$ ipython --no-banner

In [1]: import numpy as np

In [2]: import numpy.linalg as la

In [3]: np.set_printoptions(precision=4, suppress=True, linewidth=100)

In [4]: def rd(a):
   ...:     return np.round(a, 4) + 0
   ...: 

In [5]: arr = np.loadtxt("case6.csv", delimiter=",")

In [6]: arr
Out[6]: 
array([[-1.66, -0.49,  0.83,  5.05,  1.16, -3.19],
       [ 3.5 ,  1.25,  1.85, -2.45,  0.2 ,  0.35],
       [ 0.18,  0.12,  1.02,  1.98,  0.69, -1.62],
       [-2.26, -0.84, -1.74,  0.34, -0.53,  0.74],
       [ 3.44,  1.21,  1.51, -3.11, -0.03,  0.89],
       [ 4.16,  1.59,  3.93,  1.03,  1.51, -2.65],
       [ 2.6 ,  0.95,  1.73, -1.01,  0.41, -0.37],
       [ 0.34,  0.16,  0.82,  1.22,  0.49, -1.1 ],
       [ 1.58,  0.57,  0.93, -0.89,  0.16, -0.01],
       [ 1.26,  0.49,  1.33,  0.63,  0.56, -1.05]])

In [7]: Uu, sv, Vh = la.svd(arr)

In [8]: evecs = Vh[:(sv > 1e-8).sum()]

In [9]: rng = np.random.default_rng(11825)

In [10]: x0 = arr[7] + -3 * arr[1] + rng.integers(2) * np.eye(6)[3]

In [11]: rd(x0)
Out[11]: array([-10.16,  -3.59,  -4.73,   8.57,  -0.11,  -2.15])

In [12]: rd(la.norm(x0 - evecs.T @ evecs @ x0))
Out[12]: np.float64(0.0)

In [13]: np.allclose(evecs.T @ evecs @ x0, x0)
Out[13]: True

In [14]: r0, r1 = arr[7], arr[9]

In [15]: rd(r0 @ r1)
Out[15]: np.float64(3.7954)

In [16]: r0 @ r0
Out[16]: np.float64(3.7521)

In [17]: pr = (r0 @ r1) / (r0 @ r0) * r0

In [18]: rd(pr)
Out[18]: array([ 0.3439,  0.1618,  0.8295,  1.2341,  0.4957, -1.1127])

In [19]: la.matrix_rank(np.outer(r0, r1))
Out[19]: np.int64(1)

In [20]: rd(la.norm(r0 + r1) ** 2 + la.norm(r0 - r1) ** 2)
Out[20]: np.float64(18.3234)

In [21]: X = np.loadtxt("data.csv", delimiter=",")

In [22]: X
Out[22]: 
array([[ 0.,  0.,  0.,  0., -1., -1., -1.,  0., -1., -1., -1., -1., -1.,  0.],
       [ 0.,  0., -1., -1.,  0.,  0.,  0., -1.,  0.,  0.,  0.,  0.,  0., -1.],
       [ 0., -1.,  0., -1.,  0.,  0.,  0., -1.,  0.,  0.,  0.,  0.,  0., -1.],
       [ 0., -1., -1.,  0.,  0.,  0.,  0., -1.,  0.,  0.,  0.,  0.,  0., -1.],
       [-1.,  0.,  0.,  0.,  0., -1., -1.,  0., -1., -1., -1., -1., -1.,  0.],
       [-1.,  0.,  0.,  0., -1.,  0., -1.,  0., -1., -1., -1., -1., -1.,  0.],
       [-1.,  0.,  0.,  0., -1., -1.,  0.,  0., -1., -1., -1., -1., -1.,  0.],
       [ 0., -1., -1., -1.,  0.,  0.,  0.,  0.,  0.,  0.,  0.,  0.,  0., -1.],
       [-1.,  0.,  0.,  0., -1., -1., -1.,  0.,  0., -1., -1., -1., -1.,  0.],
       [-1.,  0.,  0.,  0., -1., -1., -1.,  0., -1.,  0., -1., -1., -1.,  0.],
       [-1.,  0.,  0.,  0., -1., -1., -1.,  0., -1., -1.,  0., -1., -1.,  0.],
       [-1.,  0.,  0.,  0., -1., -1., -1.,  0., -1., -1., -1.,  0., -1.,  0.],
       [-1.,  0.,  0.,  0., -1., -1., -1.,  0., -1., -1., -1., -1.,  0.,  0.],
       [ 0., -1., -1., -1.,  0.,  0.,  0., -1.,  0.,  0.,  0.,  0.,  0.,  0.]])

In [23]: M2 = X / np.sqrt((X ** 2).mean(axis=1, keepdims=True))

In [24]: la.matrix_rank(M2) == la.matrix_rank(X)
Out[24]: np.True_

In [25]: la.matrix_rank(X - X.mean(axis=1, keepdims=True))
Out[25]: np.int64(13)

In [26]: rank = la.matrix_rank(arr)

In [27]: rank
Out[27]: np.int64(2)

In [28]: null = la.svd(arr)[2][rank:].T

In [29]: [int(la.matrix_rank(arr[:, :j + 1])) for j in range(6)]
Out[29]: [1, 2, 2, 2, 2, 2]

In [30]: null.shape
Out[30]: (6, 4)

In [31]: theta = np.radians(36)

In [32]: R = np.eye(14)

In [33]: R[3, 3] = R[8, 8] = np.cos(theta)

In [34]: R[3, 8], R[8, 3] = -np.sin(theta), np.sin(theta)

In [35]: M2 = X @ R.T

In [36]: rd(np.abs(M2 - X).max(axis=0))
Out[36]: 
array([0.    , 0.    , 0.    , 0.5878, 0.    , 0.    , 0.    , 0.    , 0.5878, 0.    , 0.    ,
       0.    , 0.    , 0.    ])

In [37]: rd(la.det(R)), rd(np.trace(R))
Out[37]: (np.float64(1.0), np.float64(13.618))

In [38]: mat = np.load("a.npy")

In [39]: mat
Out[39]: 
array([[ 3,  1,  1, -2,  3,  3,  0,  3],
       [ 3,  3,  1,  1, -2,  3,  3,  0],
       [ 0,  3,  3,  1,  1, -2,  3,  3],
       [ 3,  0,  3,  3,  1,  1, -2,  3],
       [ 3,  3,  0,  3,  3,  1,  1, -2],
       [-2,  3,  3,  0,  3,  3,  1,  1],
       [ 1, -2,  3,  3,  0,  3,  3,  1],
       [ 1,  1, -2,  3,  3,  0,  3,  3]])

In [40]: Q, R = la.qr(mat)

In [41]: Q.shape, R.shape
Out[41]: ((8, 8), (8, 8))

In [42]: np.trace(mat)
Out[42]: np.int64(24)

In [43]: la.matrix_power(mat, 3)
Out[43]: 
array([[246, 235, 189, 244, 183, 294, 250,  87],
       [ 87, 246, 235, 189, 244, 183, 294, 250],
       [250,  87, 246, 235, 189, 244, 183, 294],
       [294, 250,  87, 246, 235, 189, 244, 183],
       [183, 294, 250,  87, 246, 235, 189, 244],
       [244, 183, 294, 250,  87, 246, 235, 189],
       [189, 244, 183, 294, 250,  87, 246, 235],
       [235, 189, 244, 183, 294, 250,  87, 246]])

In [44]: np.allclose(mat @ mat.T, mat.T @ mat)
Out[44]: True

In [45]: rd(la.det(mat))
Out[45]: np.float64(654432.0)

In [46]: rd(la.norm(mat, 1)), rd(la.norm(mat, np.inf))
Out[46]: (np.float64(16.0), np.float64(16.0))

In [47]: rd(la.norm(mat) ** 2 / la.norm(mat, 2) ** 2)
Out[47]: np.float64(2.3333)

In [48]: rd(la.norm(mat[6] - mat[2]))
Out[48]: np.float64(7.746)

In [49]: rd(la.norm(mat, "nuc"))
Out[49]: np.float64(47.2618)

In [50]: rd(la.norm(mat, axis=1))
Out[50]: array([6.4807, 6.4807, 6.4807, 6.4807, 6.4807, 6.4807, 6.4807, 6.4807])

In [51]: np.allclose(mat @ mat.T, mat.T @ mat)
Out[51]: True

In [52]: M2 = np.array([[-2, -1, -2, 2, 3, 0, 2, 3, 1, -1, 3, 3, -2, -3]])

In [53]: m1 = M2.T @ M2

In [54]: m1
Out[54]: 
array([[ 4,  2,  4, -4, -6,  0, -4, -6, -2,  2, -6, -6,  4,  6],
       [ 2,  1,  2, -2, -3,  0, -2, -3, -1,  1, -3, -3,  2,  3],
       [ 4,  2,  4, -4, -6,  0, -4, -6, -2,  2, -6, -6,  4,  6],
       [-4, -2, -4,  4,  6,  0,  4,  6,  2, -2,  6,  6, -4, -6],
       [-6, -3, -6,  6,  9,  0,  6,  9,  3, -3,  9,  9, -6, -9],
       [ 0,  0,  0,  0,  0,  0,  0,  0,  0,  0,  0,  0,  0,  0],
       [-4, -2, -4,  4,  6,  0,  4,  6,  2, -2,  6,  6, -4, -6],
       [-6, -3, -6,  6,  9,  0,  6,  9,  3, -3,  9,  9, -6, -9],
       [-2, -1, -2,  2,  3,  0,  2,  3,  1, -1,  3,  3, -2, -3],
       [ 2,  1,  2, -2, -3,  0, -2, -3, -1,  1, -3, -3,  2,  3],
       [-6, -3, -6,  6,  9,  0,  6,  9,  3, -3,  9,  9, -6, -9],
       [-6, -3, -6,  6,  9,  0,  6,  9,  3, -3,  9,  9, -6, -9],
       [ 4,  2,  4, -4, -6,  0, -4, -6, -2,  2, -6, -6,  4,  6],
       [ 6,  3,  6, -6, -9,  0, -6, -9, -3,  3, -9, -9,  6,  9]])

In [55]: Uu, sv, Vh = la.svd(m1)

In [56]: np.argmax(sv[:-1] / (sv[1:] + 1e-6)) + 1
Out[56]: np.int64(1)

In [57]: rd(sv)
Out[57]: array([68.,  0.,  0.,  0.,  0.,  0.,  0.,  0.,  0.,  0.,  0.,  0.,  0.,  0.])

In [58]: M2 = Uu[:, :1] @ np.diag(sv[:1]) @ Vh[:1]

In [59]: rd(la.norm(m1 - M2) / la.norm(m1))
Out[59]: np.float64(0.0)

In [60]: rd(la.norm(m1 - M2, 2)), rd(sv[1])
Out[60]: (np.float64(0.0), np.float64(0.0))

In [61]: rd(np.abs(m1 - M2).max())
Out[61]: np.float64(0.0)

In [62]: vals, evecs = la.eigh(m1)

In [63]: np.abs(evecs[:, -1]).round(6).argmax()
Out[63]: np.int64(4)

In [64]: rd(la.eigvalsh(m1 @ m1))
Out[64]: 
array([   0.,    0.,    0.,    0.,    0.,    0.,    0.,    0.,    0.,    0.,    0.,    0.,    0.,
       4624.])

In [65]: rd(vals)
Out[65]: array([ 0.,  0.,  0.,  0.,  0.,  0.,  0.,  0.,  0.,  0.,  0.,  0.,  0., 68.])

In [66]: (vals > 1e-8).sum(), (vals < -1e-8).sum()
Out[66]: (np.int64(1), np.int64(0))

In [67]: rd(np.abs(evecs[:, -1]))
Out[67]: 
array([0.2425, 0.1213, 0.2425, 0.2425, 0.3638, 0.    , 0.2425, 0.3638, 0.1213, 0.1213, 0.3638,
       0.3638, 0.2425, 0.3638])

In [68]: rd(la.svd(m1, compute_uv=False))
Out[68]: array([68.,  0.,  0.,  0.,  0.,  0.,  0.,  0.,  0.,  0.,  0.,  0.,  0.,  0.])

In [69]: rd(la.det(m1))
Out[69]: np.float64(0.0)

In [70]: Uu, sv, Vh = la.svd(m1)

In [71]: evecs = Vh[:(sv > 1e-8).sum()]

In [72]: x0 = m1[6] + 2 * m1[3] + rng.integers(2) * np.eye(14)[1]

In [73]: x0
Out[73]: array([-12.,  -5., -12.,  12.,  18.,   0.,  12.,  18.,   6.,  -6.,  18.,  18., -12., -18.])

In [74]: la.matrix_rank(np.vstack([m1, x0]))
Out[74]: np.int64(2)

In [75]: np.allclose(evecs.T @ evecs @ x0, x0)
Out[75]: False

In [76]: vals, evecs = la.eigh(m1)

In [77]: x0 = np.array([3, 3, -2, -1, 1, -1, -3, -1, 0, 1, 0, -1, -2, -1])

In [78]: (np.sign(evecs[:, -1].round(6)) == np.sign(evecs[0, -1].round(6))).astype(int)
Out[78]: array([1, 1, 1, 0, 0, 0, 0, 0, 0, 1, 0, 0, 1, 1])

In [79]: W0 = np.load("dump.npy")

In [80]: W0
Out[80]: 
array([[0, 0, 0, 0, 1, 1, 0, 1, 0, 0, 0, 0, 0, 0],
       [0, 0, 1, 1, 0, 0, 1, 0, 1, 1, 1, 1, 1, 1],
       [0, 1, 0, 1, 0, 0, 1, 0, 1, 1, 1, 1, 0, 1],
       [0, 1, 1, 0, 0, 0, 1, 0, 1, 0, 1, 0, 0, 1],
       [1, 0, 0, 0, 0, 1, 0, 1, 0, 0, 0, 0, 0, 0],
       [1, 0, 0, 0, 1, 0, 0, 1, 0, 0, 0, 0, 0, 0],
       [0, 1, 1, 1, 0, 0, 0, 0, 1, 1, 0, 1, 1, 1],
       [1, 0, 0, 0, 1, 1, 0, 0, 0, 0, 0, 0, 0, 0],
       [0, 1, 1, 1, 0, 0, 1, 0, 0, 1, 1, 1, 1, 1],
       [0, 1, 1, 0, 0, 0, 1, 0, 1, 0, 1, 0, 0, 1],
       [0, 1, 1, 1, 0, 0, 0, 0, 1, 1, 0, 1, 1, 1],
       [0, 1, 1, 0, 0, 0, 1, 0, 1, 0, 1, 0, 1, 0],
       [0, 1, 0, 0, 0, 0, 1, 0, 1, 0, 1, 1, 0, 1],
       [0, 1, 1, 1, 0, 0, 1, 0, 1, 1, 1, 0, 1, 0]])

In [81]: z = rng.permutation(14)

In [82]: z
Out[82]: array([ 7,  0,  4, 11,  8,  2,  3, 12, 13,  5, 10,  6,  1,  9])

In [83]: M2 = W0[z][:, z]

In [84]: rd(la.det(M2)), rd(la.det(W0[z]))
Out[84]: (np.float64(0.0), np.float64(0.0))

In [85]: rd(np.sort(np.abs(la.eigvals(M2))))
Out[85]: 
array([0.    , 0.    , 0.    , 0.8801, 1.    , 1.    , 1.    , 1.    , 1.1287, 1.5533, 2.    ,
       2.7473, 3.    , 7.5492])

In [86]: np.trace(M2)
Out[86]: np.int64(0)

In [87]: M2 = W0 + rng.integers(-2, 3, (14, 11)) @ rng.integers(-2, 3, (11, 14))

In [88]: M2
Out[88]: 
array([[ -7,   3,  -3,   2, -12,   3,   9,  12,  12, -11,   6,   9,  -3, -10],
       [  0,  -6,  -2,  -2,   3,  -2,  10,  -2,  -7,  -5,  -5,  12,   2,  -8],
       [  0,  -9, -12,   6,   1,  -6,  -1,  -6,   6,  -8, -15,  -1,  -3,  -2],
       [ -6,  11,   7,   9,  -1,  -6,   3,   6,   9,  -7,   5,   9,   6,  -7],
       [  2,  -1,  -7,   2,  -4,   1,   0,   6,  -1,  -3,   3,   2,   3,  -1],
       [  8,  -2,   1,  -1,  20, -14,  -4, -11,  -2,  -2,  -9, -10,   3,   0],
       [  7,   2,   0,   1,   2,  -2,  -2,   1,   0,   1,   6,  -4,   0,   3],
       [ -6,  -2,  -5,   7,  -1,  -5,   4,   0,   4,  -4, -11,  11,  11,  -6],
       [  5, -10,  -4,   0,  -5,  12,   4,  -5, -16,   8,  -6,  10,  -5,   6],
       [  4,   5,   3,   7,  -7,   4,   5,  -3,   1,  -2,   3,  12,   2,  -3],
       [  9,  -4,   6,   2,   9, -10,   4, -14,  -3,   6, -13,   5,  14,  -1],
       [ 15, -18,  -4,   0,  -2,   2,  12, -13, -11,  10, -16,  11,   0,   3],
       [  6,  -7,   2,  -6,   1,   2,  14,   0,  -4,   5,  -1,   5,  -8,   3],
       [ -3,   9,   6,   6,   4,  -4, -12,   4,   4,  -4,   8,  -7,  -1,  -2]])

In [89]: la.matrix_rank(M2 - W0, tol=1e-8)
Out[89]: np.int64(11)

In [90]: np.abs(M2 - W0).sum(axis=1)
Out[90]: array([101,  69,  80,  88,  33,  86,  31,  80,  97,  57,  98, 121,  64,  72])

In [91]: rd(la.svd(M2 - W0, compute_uv=False))
Out[91]: 
array([61.7075, 45.9844, 41.0116, 26.4012, 19.5359, 14.4593, 14.1054, 11.1386,  7.1974,  4.5824,
        1.042 ,  0.    ,  0.    ,  0.    ])

In [92]: M2 = np.array([[1, 1], [1, -1]])

In [93]: data = np.kron(M2, np.kron(M2, M2))[rng.permutation(8)][:4]

In [94]: data
Out[94]: 
array([[ 1,  1,  1,  1, -1, -1, -1, -1],
       [ 1, -1,  1, -1, -1,  1, -1,  1],
       [ 1,  1, -1, -1,  1,  1, -1, -1],
       [ 1,  1, -1, -1, -1, -1,  1,  1]])

In [95]: r0, r1 = data[0], data[2]

In [96]: r0 @ r0
Out[96]: np.int64(8)

In [97]: pr = (r0 @ r1) / (r0 @ r0) * r0

In [98]: pr
Out[98]: array([ 0.,  0.,  0.,  0., -0., -0., -0., -0.])

In [99]: (r1 - pr) @ r0
Out[99]: np.float64(0.0)

In [100]: la.matrix_rank(np.outer(r0, r1))
Out[100]: np.int64(1)

In [101]: theta = np.radians(135)

In [102]: R = np.eye(8)

In [103]: R[4, 4] = R[0, 0] = np.cos(theta)

In [104]: R[4, 0], R[0, 4] = -np.sin(theta), np.sin(theta)

In [105]: rd(R)
Out[105]: 
array([[-0.7071,  0.    ,  0.    ,  0.    ,  0.7071,  0.    ,  0.    ,  0.    ],
       [ 0.    ,  1.    ,  0.    ,  0.    ,  0.    ,  0.    ,  0.    ,  0.    ],
       [ 0.    ,  0.    ,  1.    ,  0.    ,  0.    ,  0.    ,  0.    ,  0.    ],
       [ 0.    ,  0.    ,  0.    ,  1.    ,  0.    ,  0.    ,  0.    ,  0.    ],
       [-0.7071,  0.    ,  0.    ,  0.    , -0.7071,  0.    ,  0.    ,  0.    ],
       [ 0.    ,  0.    ,  0.    ,  0.    ,  0.    ,  1.    ,  0.    ,  0.    ],
       [ 0.    ,  0.    ,  0.    ,  0.    ,  0.    ,  0.    ,  1.    ,  0.    ],
       [ 0.    ,  0.    ,  0.    ,  0.    ,  0.    ,  0.    ,  0.    ,  1.    ]])

In [106]: M2 = data @ R.T

In [107]: np.allclose(data @ data.T, M2 @ M2.T)
Out[107]: True

In [108]: rd(np.abs(M2 - data).max(axis=0))
Out[108]: array([2.4142, 0.    , 0.    , 0.    , 2.4142, 0.    , 0.    , 0.    ])

In [109]: rd(M2)
Out[109]: 
array([[-1.4142,  1.    ,  1.    ,  1.    ,  0.    , -1.    , -1.    , -1.    ],
       [-1.4142, -1.    ,  1.    , -1.    ,  0.    ,  1.    , -1.    ,  1.    ],
       [ 0.    ,  1.    , -1.    , -1.    , -1.4142,  1.    , -1.    , -1.    ],
       [-1.4142,  1.    , -1.    , -1.    ,  0.    , -1.    ,  1.    ,  1.    ]])
